% python3 -q
>>> import numpy as np
>>> from numpy import linalg as LA
>>> np.set_printoptions(precision=2, suppress=True, linewidth=160)
>>> rd = lambda a: np.round(a, 2) + 0
>>> m1 = np.loadtxt("out18.csv", delimiter=",")
>>> print(m1)
[[ 4.  1. -4. -1. -1.  4.  5.  2.  3.]
 [-2.  0.  3.  0.  5.  1. -5. -2. -4.]
 [-2.  3.  0. -4. -3. -2.  4.  5. -2.]
 [-1. -4.  2. -3.  5.  5. -5.  4. -3.]
 [ 0.  2.  2.  1. -5.  5. -1.  4.  3.]
 [ 3.  4.  1.  5. -5.  5.  4. -1.  5.]
 [ 4. -4. -4.  4. -5.  3.  1.  2.  1.]
 [-1.  3. -4. -5. -4.  1.  3. -5.  4.]]
>>> def softmax(z):
...     e = np.exp(z - z.max(axis=-1, keepdims=True))
...     return e / e.sum(axis=-1, keepdims=True)
... 
>>> print(rd(softmax(m1[7] + -3)))
[0.   0.21 0.   0.   0.   0.03 0.21 0.   0.56]
>>> print(rd(softmax(10 * m1[7])))
[0. 0. 0. 0. 0. 0. 0. 0. 1.]
>>> att = m1 @ m1.T / np.sqrt(9)
>>> print(rd(softmax(att)[7] @ m1))
[-1.  3. -4. -5. -4.  1.  3. -5.  4.]
>>> print(rd(softmax(att + np.triu(np.full(att.shape, -np.inf), 1))))
[[1. 0. 0. 0. 0. 0. 0. 0.]
 [0. 1. 0. 0. 0. 0. 0. 0.]
 [0. 0. 1. 0. 0. 0. 0. 0.]
 [0. 0. 0. 1. 0. 0. 0. 0.]
 [0. 0. 0. 0. 1. 0. 0. 0.]
 [0. 0. 0. 0. 0. 1. 0. 0.]
 [0. 0. 0. 0. 0. 0. 1. 0.]
 [0. 0. 0. 0. 0. 0. 0. 1.]]
>>> Uu, sigma, vt = LA.svd(m1, full_matrices=False)
>>> print(rd(np.abs(vt[0])))
[0.25 0.23 0.26 0.14 0.58 0.2  0.48 0.   0.44]
>>> print(np.allclose(Uu * sigma @ vt, m1))
True
>>> print(np.abs(Uu[:, 0]).round(6).argmax())
5
>>> print(rd(Uu.T @ Uu))
[[1. 0. 0. 0. 0. 0. 0. 0.]
 [0. 1. 0. 0. 0. 0. 0. 0.]
 [0. 0. 1. 0. 0. 0. 0. 0.]
 [0. 0. 0. 1. 0. 0. 0. 0.]
 [0. 0. 0. 0. 1. 0. 0. 0.]
 [0. 0. 0. 0. 0. 1. 0. 0.]
 [0. 0. 0. 0. 0. 0. 1. 0.]
 [0. 0. 0. 0. 0. 0. 0. 1.]]
>>> f, v = m1[4], m1[1]
>>> print(f @ v)
-29.0
>>> print(f @ f)
85.0
>>> p = (f @ v) / (f @ f) * f
>>> print(rd(LA.norm(f + v) ** 2 + LA.norm(f - v) ** 2))
338.0
>>> print(np.outer(f, v))
[[ -0.   0.   0.   0.   0.   0.  -0.  -0.  -0.]
 [ -4.   0.   6.   0.  10.   2. -10.  -4.  -8.]
 [ -4.   0.   6.   0.  10.   2. -10.  -4.  -8.]
 [ -2.   0.   3.   0.   5.   1.  -5.  -2.  -4.]
 [ 10.  -0. -15.  -0. -25.  -5.  25.  10.  20.]
 [-10.   0.  15.   0.  25.   5. -25. -10. -20.]
 [  2.  -0.  -3.  -0.  -5.  -1.   5.   2.   4.]
 [ -8.   0.  12.   0.  20.   4. -20.  -8. -16.]
 [ -6.   0.   9.   0.  15.   3. -15.  -6. -12.]]
>>> f = np.array([0, 1, 2, 0, 2, 1, 2, 2, 0, 0, 2])
>>> v = np.array([-3, 3, -2, -2, 0, -1, 0, -1, 0, 0])
>>> X = f[:, None] + v[None, :]
>>> print(X)
[[-3  3 -2 -2  0 -1  0 -1  0  0]
 [-2  4 -1 -1  1  0  1  0  1  1]
 [-1  5  0  0  2  1  2  1  2  2]
 [-3  3 -2 -2  0 -1  0 -1  0  0]
 [-1  5  0  0  2  1  2  1  2  2]
 [-2  4 -1 -1  1  0  1  0  1  1]
 [-1  5  0  0  2  1  2  1  2  2]
 [-1  5  0  0  2  1  2  1  2  2]
 [-3  3 -2 -2  0 -1  0 -1  0  0]
 [-3  3 -2 -2  0 -1  0 -1  0  0]
 [-1  5  0  0  2  1  2  1  2  2]]
>>> print(np.unique(X.round(6), axis=0).shape)
(3, 10)
>>> print(rd(np.trace(LA.pinv(X) @ X)))
2.0
>>> f = np.array([-1, -2, 3, 1, -1, 0, -1, -3, -2, -1, 0, -2, 2]) + 0.5
>>> J = np.eye(13) - 2 * np.outer(f, f) / (f @ f)
>>> print(rd(J))
[[ 0.99 -0.04  0.1   0.04 -0.01  0.01 -0.01 -0.07 -0.04 -0.01  0.01 -0.04  0.07]
 [-0.04  0.87  0.3   0.13 -0.04  0.04 -0.04 -0.21 -0.13 -0.04  0.04 -0.13  0.21]
 [ 0.1   0.3   0.3  -0.3   0.1  -0.1   0.1   0.5   0.3   0.1  -0.1   0.3  -0.5 ]
 [ 0.04  0.13 -0.3   0.87  0.04 -0.04  0.04  0.21  0.13  0.04 -0.04  0.13 -0.21]
 [-0.01 -0.04  0.1   0.04  0.99  0.01 -0.01 -0.07 -0.04 -0.01  0.01 -0.04  0.07]
 [ 0.01  0.04 -0.1  -0.04  0.01  0.99  0.01  0.07  0.04  0.01 -0.01  0.04 -0.07]
 [-0.01 -0.04  0.1   0.04 -0.01  0.01  0.99 -0.07 -0.04 -0.01  0.01 -0.04  0.07]
 [-0.07 -0.21  0.5   0.21 -0.07  0.07 -0.07  0.65 -0.21 -0.07  0.07 -0.21  0.35]
 [-0.04 -0.13  0.3   0.13 -0.04  0.04 -0.04 -0.21  0.87 -0.04  0.04 -0.13  0.21]
 [-0.01 -0.04  0.1   0.04 -0.01  0.01 -0.01 -0.07 -0.04  0.99  0.01 -0.04  0.07]
 [ 0.01  0.04 -0.1  -0.04  0.01 -0.01  0.01  0.07  0.04  0.01  0.99  0.04 -0.07]
 [-0.04 -0.13  0.3   0.13 -0.04  0.04 -0.04 -0.21 -0.13 -0.04  0.04  0.87  0.21]
 [ 0.07  0.21 -0.5  -0.21  0.07 -0.07  0.07  0.35  0.21  0.07 -0.07  0.21  0.65]]
>>> A2 = np.array([[0, 1, 0],
...     [2, 0, 0],
...     [0, 0, 0],
...     [2, 1, 2],
...     [0, 0, 1],
...     [0, 1, 0],
...     [2, 2, 1],
...     [2, 1, 0],
...     [1, 0, 2],
...     [1, 0, 0],
...     [2, 1, 2],
...     [0, 2, 0],
...     [2, 1, 2]])
>>> print(LA.matrix_rank(np.vstack([J, A2.T])))
13
>>> print(rd(np.einsum("ij,ij->i", J, J)))
[1. 1. 1. 1. 1. 1. 1. 1. 1. 1. 1. 1. 1.]
>>> Uu, sigma, vt = LA.svd(J, full_matrices=False)
>>> print(np.allclose(Uu * sigma @ vt, J))
True
>>> print(rd(sigma / sigma[0]))
[1. 1. 1. 1. 1. 1. 1. 1. 1. 1. 1. 1. 1.]
>>> x = np.array([0, 2, 0, 2, 0, 2, 0, 2, 1, 2, 1, 0, 2])
>>> rhs = J @ x
>>> print(rd(rhs))
[-0.03  1.91  0.2   2.09 -0.03  2.03 -0.03  1.86  0.91  1.97  1.03 -0.09  2.14]
>>> print(rd(LA.solve(J, rhs + J[:, 3])))
[0. 2. 0. 3. 0. 2. 0. 2. 1. 2. 1. 0. 2.]
>>> print(rd(LA.solve(J, rhs)))
[0. 2. 0. 2. 0. 2. 0. 2. 1. 2. 1. 0. 2.]
>>> x = np.array([5, 1, -5, -2, -1, 4, 2, 2, -5, 1, 1, -1, 4])
>>> print(rd(J.T @ (J @ x)))
[ 5.  1. -5. -2. -1.  4.  2.  2. -5.  1.  1. -1.  4.]
>>> rng = np.random.default_rng(179751)
>>> idx = rng.permutation(13)
>>> print(idx)
[ 2 12  6  3  0  5 11  4  7  1  8 10  9]
>>> A2 = J[idx][:, idx]
>>> print(rd(LA.det(A2)), rd(LA.det(J[idx])))
-1.0 1.0
>>> print(rd(np.sort(np.abs(LA.eigvals(A2)))))
[1. 1. 1. 1. 1. 1. 1. 1. 1. 1. 1. 1. 1.]
>>> print(np.trace(A2))
11.0
>>> data = np.load("test18.npy")
>>> print(rd(data))
[[ 1.05 -0.17 -0.43 -0.29]
 [-0.17  1.3   0.37  0.4 ]
 [-0.43  0.37  0.25  0.09]
 [-0.29  0.4   0.09  1.39]]
>>> Uu, sigma, vt = LA.svd(data)
>>> print(rd(sigma))
[2. 1. 1. 0.]
>>> print(np.argmax(sigma[:-1] / (sigma[1:] + 1e-6)) + 1)
3
>>> A2 = Uu[:, :3] @ np.diag(sigma[:3]) @ vt[:3]
>>> print(rd(LA.norm(data - A2) / LA.norm(data)))
0.0
>>> print(rd(LA.norm(data - A2, 2)), rd(sigma[3]))
0.0 0.0
>>> print(rd(A2))
[[ 1.05 -0.17 -0.43 -0.29]
 [-0.17  1.3   0.37  0.4 ]
 [-0.43  0.37  0.25  0.09]
 [-0.29  0.4   0.09  1.39]]
>>> print(LA.matrix_rank(data, rtol=0.05))
3
